% ipython --no-banner

In [1]: import numpy as np

In [2]: import numpy.linalg as la

In [3]: np.set_printoptions(precision=1, suppress=True, linewidth=160, legacy="1.25")

In [4]: J = np.loadtxt("mat.csv", delimiter=",")

In [5]: J
Out[5]: 
array([[3., 0., 0., 0., 0., 0., 0., 0., 0., 0., 0.],
       [2., 0., 0., 0., 0., 0., 0., 0., 0., 0., 0.],
       [2., 1., 3., 0., 0., 0., 0., 0., 0., 0., 0.],
       [0., 2., 0., 3., 0., 0., 0., 0., 0., 0., 0.],
       [0., 1., 0., 1., 3., 0., 0., 0., 0., 0., 0.],
       [0., 1., 2., 2., 1., 2., 0., 0., 0., 0., 0.],
       [1., 2., 1., 0., 1., 1., 2., 0., 0., 0., 0.],
       [0., 1., 2., 3., 3., 3., 0., 1., 0., 0., 0.],
       [3., 0., 1., 0., 0., 3., 3., 0., 0., 0., 0.],
       [0., 3., 2., 2., 3., 2., 0., 1., 0., 2., 0.],
       [2., 1., 2., 3., 0., 1., 0., 2., 3., 0., 3.]])

In [6]: # triangular

In [7]: try:
   ...:     la.inv(J)
   ...: except la.LinAlgError as e:
   ...:     print(repr(e))
   ...: 
LinAlgError('Singular matrix')

In [8]: np.abs(np.diag(la.qr(J)[1])) > 1e-9
Out[8]: array([ True,  True,  True,  True,  True,  True,  True,  True,  True,  True, False])

In [9]: W0 = np.loadtxt("x.csv", delimiter=",")

In [10]: W0
Out[10]: 
array([[ 0.,  1., -3., -2., -2.,  1., -1.,  0.,  3.,  3., -3.,  0.],
       [-1.,  0., -1.,  2., -2.,  1.,  0., -1.,  2.,  1., -3.,  0.],
       [ 3.,  1.,  0.,  3., -1.,  0., -1.,  0., -1., -2., -2., -2.],
       [ 2., -2., -3.,  0.,  1.,  0.,  0.,  1.,  2.,  0.,  0., -1.],
       [ 2.,  2.,  1., -1.,  0., -1.,  0.,  0., -2.,  0.,  1.,  3.],
       [-1., -1.,  0.,  0.,  1.,  0.,  1., -2.,  0.,  1.,  2., -1.],
       [ 1.,  0.,  1.,  0.,  0., -1.,  0., -2., -1.,  3., -1.,  0.],
       [ 0.,  1.,  0., -1.,  0.,  2.,  2.,  0., -1., -3.,  2.,  0.],
       [-3., -2.,  1., -2.,  2.,  0.,  1.,  1.,  0.,  1., -1., -3.],
       [-3., -1.,  2.,  0.,  0., -1., -3.,  3., -1.,  0., -2.,  1.],
       [ 3.,  3.,  2.,  0., -1., -2.,  1., -2.,  1.,  2.,  0.,  0.],
       [ 0.,  0.,  2.,  1., -3.,  1.,  0.,  0.,  3., -1.,  0.,  0.]])

In [11]: other = W0 / np.sqrt((W0 ** 2).mean(axis=1, keepdims=True))

In [12]: la.norm(other, axis=1)
Out[12]: array([3.5, 3.5, 3.5, 3.5, 3.5, 3.5, 3.5, 3.5, 3.5, 3.5, 3.5, 3.5])

In [13]: la.matrix_rank(other) == la.matrix_rank(W0)
Out[13]: True

In [14]: x = np.array([3, 3, 2, 1, 1, 1, 1, 3, 1, 1, 0, 1])

In [15]: (W0 @ x).argmax()
Out[15]: 10

In [16]: (W0 * x).sum(axis=1)
Out[16]: array([ -1.,  -4.,   8.,  -1.,  13., -10.,   0.,   2., -11.,  -3.,  17.,   5.])

In [17]: W0 * x
Out[17]: 
array([[ 0.,  3., -6., -2., -2.,  1., -1.,  0.,  3.,  3., -0.,  0.],
       [-3.,  0., -2.,  2., -2.,  1.,  0., -3.,  2.,  1., -0.,  0.],
       [ 9.,  3.,  0.,  3., -1.,  0., -1.,  0., -1., -2., -0., -2.],
       [ 6., -6., -6.,  0.,  1.,  0.,  0.,  3.,  2.,  0.,  0., -1.],
       [ 6.,  6.,  2., -1.,  0., -1.,  0.,  0., -2.,  0.,  0.,  3.],
       [-3., -3.,  0.,  0.,  1.,  0.,  1., -6.,  0.,  1.,  0., -1.],
       [ 3.,  0.,  2.,  0.,  0., -1.,  0., -6., -1.,  3., -0.,  0.],
       [ 0.,  3.,  0., -1.,  0.,  2.,  2.,  0., -1., -3.,  0.,  0.],
       [-9., -6.,  2., -2.,  2.,  0.,  1.,  3.,  0.,  1., -0., -3.],
       [-9., -3.,  4.,  0.,  0., -1., -3.,  9., -1.,  0., -0.,  1.],
       [ 9.,  9.,  4.,  0., -1., -2.,  1., -6.,  1.,  2.,  0.,  0.],
       [ 0.,  0.,  4.,  1., -3.,  1.,  0.,  0.,  3., -1.,  0.,  0.]])

In [18]: W0 @ np.ones(12)
Out[18]: array([-3., -2., -2.,  0.,  5.,  0.,  0.,  2., -5., -5.,  7.,  3.])

In [19]: np.einsum("ij,j->i", W0, x)
Out[19]: array([ -1.,  -4.,   8.,  -1.,  13., -10.,   0.,   2., -11.,  -3.,  17.,   5.])
